>>> import numpy as np
>>> np.set_printoptions(precision=3, suppress=True, linewidth=200)
>>> def rnd(a):
...     return np.round(a, 3) + 0
... 
>>> J = np.load("layer16.npy")
>>> J
array([[ 0,  0,  5],
       [ 0, 19,  0],
       [ 4, 11,  0],
       [ 2, 11,  0],
       [ 0,  0,  6],
       [ 2,  3,  0],
       [ 0,  0, 15],
       [ 1,  0,  8],
       [ 0,  9,  0],
       [ 0,  0, 14],
       [ 0,  3,  1],
       [ 3, 13,  0],
       [ 2, 15,  0],
       [ 3,  5,  0],
       [ 5,  5,  0],
       [ 0, 13,  0],
       [ 0, 17,  0],
       [ 0, 15,  0],
       [ 3,  9,  0],
       [ 2, 15,  0],
       [ 0,  0, 11],
       [ 0, 11,  0],
       [ 1,  0, 11],
       [ 0,  7,  0],
       [ 0,  0,  5],
       [ 0, 21,  0]])
>>> # row 19 repeats row 12
>>> Y = np.c_[J[:, :1] @ np.array([[0]]), np.array([9, 9, 3, 6, 5, 5, 3, 2, 4, 4, 9, 8, 6, 7, 7, 4, 5, 2, 2, 9, 9, 6, 4, 3, 0, 8])]
>>> Y
array([[0, 9],
       [0, 9],
       [0, 3],
       [0, 6],
       [0, 5],
       [0, 5],
       [0, 3],
       [0, 2],
       [0, 4],
       [0, 4],
       [0, 9],
       [0, 8],
       [0, 6],
       [0, 7],
       [0, 7],
       [0, 4],
       [0, 5],
       [0, 2],
       [0, 2],
       [0, 9],
       [0, 9],
       [0, 6],
       [0, 4],
       [0, 3],
       [0, 0],
       [0, 8]])
>>> rnd(np.linalg.lstsq(J, Y[:, 0])[0])
array([0., 0., 0.])
>>> rnd(np.linalg.norm(np.linalg.qr(J)[0].T @ Y, axis=0) ** 2 / ((Y ** 2).sum(axis=0) + 1e-12))
array([0.   , 0.751])
>>> C = J[[7, 2]].astype(float)
>>> for _ in range(3):
...     labels = np.linalg.norm(J[:, None] - C, axis=-1).argmin(axis=1)
...     C = np.array([J[labels == j].mean(axis=0) for j in range(2)])
... 
>>> labels
array([0, 1, 1, 1, 0, 1, 0, 0, 1, 0, 0, 1, 1, 1, 1, 1, 1, 1, 1, 1, 0, 1, 0, 1, 0, 1])
>>> rnd(C[1] - C[0])
array([ 1.307, 11.373, -8.444])
>>> W = np.array([[1, -3], [-2, 3], [-1, -2]])
>>> c = np.array([1, 0])
>>> hid = np.maximum(J @ W + c, 0)
>>> hid
array([[ 0,  0],
       [ 0, 57],
       [ 0, 21],
       [ 0, 27],
       [ 0,  0],
       [ 0,  3],
       [ 0,  0],
       [ 0,  0],
       [ 0, 27],
       [ 0,  0],
       [ 0,  7],
       [ 0, 30],
       [ 0, 39],
       [ 0,  6],
       [ 0,  0],
       [ 0, 39],
       [ 0, 51],
       [ 0, 45],
       [ 0, 18],
       [ 0, 39],
       [ 0,  0],
       [ 0, 33],
       [ 0,  0],
       [ 0, 21],
       [ 0,  0],
       [ 0, 63]])
>>> (hid > 0).astype(int)
array([[0, 0],
       [0, 1],
       [0, 1],
       [0, 1],
       [0, 0],
       [0, 1],
       [0, 0],
       [0, 0],
       [0, 1],
       [0, 0],
       [0, 1],
       [0, 1],
       [0, 1],
       [0, 1],
       [0, 0],
       [0, 1],
       [0, 1],
       [0, 1],
       [0, 1],
       [0, 1],
       [0, 0],
       [0, 1],
       [0, 0],
       [0, 1],
       [0, 0],
       [0, 1]])
>>> C = np.array([[0, 1, -1], [0, -1, -2]])
>>> W @ C
array([[ 0,  4,  5],
       [ 0, -5, -4],
       [ 0,  1,  5]])
>>> proj = J @ np.linalg.solve(J.T @ J, J.T)
>>> rnd(np.linalg.eigvalsh(proj))
array([0., 0., 0., 0., 0., 0., 0., 0., 0., 0., 0., 0., 0., 0., 0., 0., 0., 0., 0., 0., 0., 0., 0., 1., 1., 1.])
>>> vec = np.array([3, 7, 2])
>>> target = J @ vec
>>> target
array([ 10, 133,  89,  83,  12,  27,  30,  19,  63,  28,  23, 100, 111,  44,  50,  91, 119, 105,  72, 111,  22,  77,  25,  49,  10, 147])
>>> rng = np.random.default_rng(309497)
>>> target = target + 0.3 * rng.normal(size=26)
>>> rnd(target)
array([ 10.346, 133.586,  89.531,  82.594,  12.009,  26.95 ,  30.146,  18.884,  62.869,  28.157,  22.493, 100.05 , 111.577,  43.611,  50.222,  91.67 , 118.72 , 104.49 ,  71.475, 111.025,  22.031,
        77.213,  24.751,  48.797,  10.048, 146.847])
>>> c, *_ = np.linalg.lstsq(J, target)
>>> rnd(np.linalg.norm(target - J @ c))
np.float64(1.729)
>>> rnd(c)
array([2.997, 7.003, 2.003])
>>> F = np.load("test2.npy")
>>> F
array([[0.5, 0. , 0.5],
       [0. , 1. , 0. ],
       [0. , 0. , 1. ]])
>>> # a transition matrix
>>> (F + F.T) / 2
array([[0.5 , 0.  , 0.25],
       [0.  , 1.  , 0.  ],
       [0.25, 0.  , 1.  ]])
>>> rnd(np.abs(np.linalg.eigvals(F)).max())
np.float64(1.0)
>>> Y = np.array([[5, 0, -1], [-3, 3, 7], [-4, -3, 1]])
>>> arr = Y.T @ Y
>>> arr
array([[ 50,   3, -30],
       [  3,  18,  18],
       [-30,  18,  51]])
>>> vec = np.ones(3)
>>> for _ in range(6):
...     vec = arr @ vec
...     vec /= np.linalg.norm(vec)
...     print(round(vec @ arr @ vec, 3))
... 
38.565
54.835
74.078
80.842
82.139
82.354
>>> rnd(np.linalg.eigvalsh(arr)[-1])
np.float64(82.395)
>>> rnd(np.sort(np.abs(np.linalg.eigvals(arr))))
array([ 3.605, 33.   , 82.395])
>>> np.allclose(arr @ arr.T, arr.T @ arr)
True
>>> M = np.loadtxt("arr.csv", delimiter=",")
>>> rnd(M)
array([[ 0.   ,  0.778,  0.381,  0.5  ],
       [-0.358,  0.108, -0.811,  0.45 ],
       [-0.501,  0.499, -0.1  , -0.7  ],
       [ 0.788,  0.367, -0.432, -0.241]])
>>> # keeps lengths
>>> labels = rng.permutation(4)
>>> labels
array([0, 2, 3, 1])
>>> Y = M[labels][:, labels]
>>> rnd(np.trace(Y))
np.float64(-0.233)
>>> rnd(np.diag(Y))
array([ 0.   , -0.1  , -0.241,  0.108])
>>> rnd(np.sort(np.abs(np.linalg.eigvals(Y))))
array([1., 1., 1., 1.])
>>> rnd(Y)
array([[ 0.   ,  0.381,  0.5  ,  0.778],
       [-0.501, -0.1  , -0.7  ,  0.499],
       [ 0.788, -0.432, -0.241,  0.367],
       [-0.358, -0.811,  0.45 ,  0.108]])
>>> u = np.array([-2, 0, -1, -1])
>>> Y = M + np.outer(u, np.eye(4)[0])
>>> rnd(Y)
array([[-2.   ,  0.778,  0.381,  0.5  ],
       [-0.358,  0.108, -0.811,  0.45 ],
       [-1.501,  0.499, -0.1  , -0.7  ],
       [-0.212,  0.367, -0.432, -0.241]])
>>> q, _ = np.linalg.qr(np.array([[0.2], [1.0], [1.1], [0.8]]))
>>> data = q @ q.T
>>> rnd(data)
array([[0.014, 0.069, 0.076, 0.055],
       [0.069, 0.346, 0.381, 0.277],
       [0.076, 0.381, 0.419, 0.304],
       [0.055, 0.277, 0.304, 0.221]])
>>> # rows and columns are dependent
>>> rnd(data.reshape(2, -1))
array([[0.014, 0.069, 0.076, 0.055, 0.069, 0.346, 0.381, 0.277],
       [0.076, 0.381, 0.419, 0.304, 0.055, 0.277, 0.304, 0.221]])
>>> T = data.reshape(4, 2, -1)
>>> rnd(np.swapaxes(T, 1, 2)[2])
array([[0.076, 0.419],
       [0.381, 0.304]])
>>> T.shape
(4, 2, 2)
>>> np.einsum("ihd,jhd->hij", T, T).shape
(2, 4, 4)
>>> rnd(T[:, 0])
array([[0.014, 0.069],
       [0.069, 0.346],
       [0.076, 0.381],
       [0.055, 0.277]])
>>> rnd(T.sum(axis=1))
array([[0.09 , 0.125],
       [0.45 , 0.623],
       [0.495, 0.685],
       [0.36 , 0.498]])
>>> np.linalg.determinant(data)
Traceback (most recent call last):
  File "<python-input-69>", line 1, in <module>
    np.linalg.determinant(data)
    ^^^^^^^^^^^^^^^^^^^^^
AttributeError: module 'numpy.linalg' has no attribute 'determinant'
>>> rnd(np.linalg.det(data))
np.float64(0.0)
>>> np.trace(data)
np.float64(1.0)
>>> rnd(np.linalg.matrix_power(data, 2))
array([[0.014, 0.069, 0.076, 0.055],
       [0.069, 0.346, 0.381, 0.277],
       [0.076, 0.381, 0.419, 0.304],
       [0.055, 0.277, 0.304, 0.221]])
>>> rnd(np.abs(np.linalg.eigvals(data)).max())
np.float64(1.0)
>>> np.allclose(data @ data.T, data.T @ data)
True
>>> rnd((data + data.T) / 2)
array([[0.014, 0.069, 0.076, 0.055],
       [0.069, 0.346, 0.381, 0.277],
       [0.076, 0.381, 0.419, 0.304],
       [0.055, 0.277, 0.304, 0.221]])
>>> rnd(np.sort(np.abs(np.linalg.eigvals(data))))
array([0., 0., 0., 1.])
>>> vals, vecs = np.linalg.eigh(data)
>>> vec = np.array([2, 2, 5, 2])
>>> rnd(vec @ data @ vec / (vec @ vec)), rnd(vals[0]), rnd(vals[-1])
(np.float64(0.844), np.float64(0.0), np.float64(1.0))
>>> (np.sign(vecs[:, -1].round(6)) == np.sign(vecs[0, -1].round(6))).astype(int)
array([1, 1, 1, 1])
>>> rnd(np.linalg.eigvalsh(data[1:, 1:]))
array([0.   , 0.   , 0.986])
>>> rnd(vecs * np.abs(vals) @ vecs.T)
array([[0.014, 0.069, 0.076, 0.055],
       [0.069, 0.346, 0.381, 0.277],
       [0.076, 0.381, 0.419, 0.304],
       [0.055, 0.277, 0.304, 0.221]])
>>> Uu, sig, Vh = np.linalg.svd(data)
>>> rnd(sig)
array([1., 0., 0., 0.])
>>> Y = Uu[:, :1] @ np.diag(sig[:1]) @ Vh[:1]
>>> np.linalg.matrix_rank(Y)
np.int64(1)
>>> rnd(np.linalg.norm(data - Y, 2)), rnd(sig[1])
(np.float64(0.0), np.float64(0.0))
>>> rnd(np.abs(data - Y).max())
np.float64(0.0)
>>> m1 = np.load("sample18.npy")
>>> m1
array([[ 2., -1.,  4.],
       [ 0., -1.,  0.],
       [ 0.,  1.,  0.]])
>>> # row 0 dominates
>>> Uu, sig, Vh = np.linalg.svd(m1)
>>> np.argmax(sig[:-1] / (sig[1:] + 1e-6)) + 1
np.int64(2)
>>> Y = Uu[:, :2] @ np.diag(sig[:2]) @ Vh[:2]
>>> rnd(np.linalg.norm(m1 - Y) / np.linalg.norm(m1))
np.float64(0.0)
>>> W = np.array([[1, 2], [1, -2], [0, 3]])
>>> c = np.array([1, -2])
>>> hid = np.maximum(m1 @ W + c, 0)
>>> rnd((hid > 0).mean(axis=0))
array([0.667, 0.333])
>>> hid
array([[ 2., 16.],
       [ 0.,  0.],
       [ 2.,  0.]])
>>> np.linalg.matrix_rank(hid)
np.int64(2)
>>> C = np.array([[-1, -2, -5], [-1, -5, -2]])
>>> W @ C
array([[ -3, -12,  -9],
       [  1,   8,  -1],
       [ -3, -15,  -6]])
>>> hid @ C
array([[-18., -84., -42.],
       [  0.,   0.,   0.],
       [ -2.,  -4., -10.]])
>>> W0 = np.load("case7.npy")
>>> W0
array([[-13.972, -17.595,  -8.429],
       [-10.195, -13.055,  -5.483],
       [ -3.914,  -5.204,  -0.639],
       [ -3.303,  -4.403,  -0.206],
       [ -2.814,  -3.752,   0.122],
       [ -1.711,  -2.246,   0.733],
       [ -1.237,  -1.583,   0.869],
       [ -0.434,  -0.488,   0.575],
       [ -0.111,  -0.114,   0.164],
       [  2.273,   1.85 ,  -2.521],
       [  2.951,   2.379,  -2.981],
       [ 22.895,  19.043,  -6.032]])
>>> C = W0[[0, 9]].astype(float)
>>> for _ in range(3):
...     labels = np.linalg.norm(W0[:, None] - C, axis=-1).argmin(axis=1)
...     C = np.array([W0[labels == j].mean(axis=0) for j in range(2)])
... 
>>> labels
array([0, 0, 1, 1, 1, 1, 1, 1, 1, 1, 1, 1])
>>> rnd(C)
array([[-12.084, -15.325,  -6.956],
       [  1.459,   0.548,  -0.992]])
>>> rnd(C[1] - C[0])
array([13.543, 15.873,  5.964])
>>> np.abs(C[1] - C[0]).argmax()
np.int64(1)
>>> np.argsort(-np.linalg.norm(C, axis=0).round(6), kind="stable")[:3]
array([1, 0, 2])
>>> rnd(np.linalg.norm(C, 2) / np.linalg.norm(C))
np.float64(0.997)
>>> np.linalg.cond(C) > 100
np.False_
>>> q, r_ = np.linalg.qr(W0)
>>> np.trace(q @ q.T)
np.float64(3.0)
>>> q.shape, r_.shape
((12, 3), (3, 3))
>>> rnd(q.T @ q)
array([[1., 0., 0.],
       [0., 1., 0.],
       [0., 0., 1.]])
>>> rnd(abs(r_[0, 0])), rnd(np.linalg.norm(W0[:, 0]))
(np.float64(29.598), np.float64(29.598))
>>> Y = np.c_[W0[:, :1] @ np.array([[0]]), np.array([-2, -2, 3, 1, 0, 3, 2, -3, 0, 3, -2, 2])]
>>> Y
array([[ 0., -2.],
       [ 0., -2.],
       [ 0.,  3.],
       [ 0.,  1.],
       [ 0.,  0.],
       [ 0.,  3.],
       [ 0.,  2.],
       [ 0., -3.],
       [ 0.,  0.],
       [ 0.,  3.],
       [ 0., -2.],
       [ 0.,  2.]])
>>> np.linalg.matrix_rank(Y)
np.int64(1)
>>> rnd(np.linalg.norm(Y - W0 @ np.linalg.lstsq(W0, Y)[0], axis=0))
array([0.   , 6.369])
>>> rnd(np.linalg.norm(np.linalg.qr(W0)[0].T @ Y, axis=0) ** 2 / ((Y ** 2).sum(axis=0) + 1e-12))
array([0.   , 0.288])
>>> C2 = np.cov(W0, rowvar=False)
>>> rnd(C2)
array([[78.944, 77.961,  0.207],
       [77.961, 78.845,  3.977],
       [ 0.207,  3.977,  9.776]])
>>> np.argwhere(np.triu(np.abs(np.corrcoef(W0.T)) > 0.8, 1))
array([[0, 1]])
>>> rnd(np.polyfit(W0[:, 0], W0[:, 1], 1))
array([ 0.988, -1.31 ])
>>> rnd(np.corrcoef(W0[:, 0], W0[:, 1])[0, 1])
np.float64(0.988)
>>> rnd(np.linalg.eigvalsh(C2)[::-1])
array([156.915,  10.463,   0.188])
>>> mat = np.array([[4, -5, -7, -8], [8, 19, -9, 9], [4, 2, 9, -1], [5, -6, -5, -5]])
>>> vec = np.array([-2, -1, -3, -2])
>>> mat @ vec
array([ 34, -26, -35,  21])
>>> mat @ np.ones(4)
array([-16.,  27.,  14., -11.])
>>> (mat * vec).sum(axis=1)
array([ 34, -26, -35,  21])
